In [1]: import numpy as np

In [2]: np.set_printoptions(suppress=True, linewidth=160)

In [3]: def tidy(a):
   ...:     return np.round(a, 2) + 0
   ...: 

In [4]: mat = np.loadtxt("x.csv", delimiter=",")

In [5]: mat
Out[5]: 
array([[ 1.,  0.,  0.,  0.,  0.,  0.],
       [ 1.,  1.,  0.,  0.,  0.,  0.],
       [ 3., -1.,  0.,  0.,  0.,  0.],
       [ 0.,  0.,  1.,  0.,  0.,  0.],
       [ 0.,  0.,  1.,  1.,  0.,  0.],
       [ 0.,  0.,  3., -1.,  0.,  0.],
       [ 0.,  0.,  0.,  0.,  1.,  0.],
       [ 0.,  0.,  0.,  0.,  1.,  1.],
       [ 0.,  0.,  0.,  0.,  3., -1.]])

In [6]: O, vecs = np.linalg.qr(mat[:, :5])[0], np.linalg.qr(mat[:, 5:])[0]

In [7]: sigma = np.linalg.svd(O.T @ vecs, compute_uv=False)

In [8]: (sigma > 0.9).sum()
Out[8]: np.int64(0)

In [9]: O, R = np.linalg.qr(mat)

In [10]: tidy(O.T @ O)
Out[10]: 
array([[1., 0., 0., 0., 0., 0.],
       [0., 1., 0., 0., 0., 0.],
       [0., 0., 1., 0., 0., 0.],
       [0., 0., 0., 1., 0., 0.],
       [0., 0., 0., 0., 1., 0.],
       [0., 0., 0., 0., 0., 1.]])

In [11]: tidy(np.abs(np.diag(R)))
Out[11]: array([3.32, 1.28, 3.32, 1.28, 3.32, 1.28])

In [12]: np.allclose(R.T @ R, mat.T @ mat)
Out[12]: True

In [13]: x = np.array([1, -8, 9, 5, 6, -2])

In [14]: target = mat @ x

In [15]: tidy(np.linalg.lstsq(mat, target)[0])
Out[15]: array([ 1., -8.,  9.,  5.,  6., -2.])

In [16]: tidy(np.linalg.solve(mat.T @ mat, mat.T @ target))
Out[16]: array([ 1., -8.,  9.,  5.,  6., -2.])

In [17]: rng = np.random.default_rng(11)

In [18]: target = target + 0.05 * rng.normal(size=9)

In [19]: tidy(target)
Out[19]: array([ 1.  , -6.93, 11.06,  8.97, 13.99, 21.97,  6.03,  4.  , 20.04])

In [20]: c, *_ = np.linalg.lstsq(mat, target)

In [21]: tidy(c)
Out[21]: array([ 1.03, -7.97,  8.99,  4.99,  6.01, -2.01])
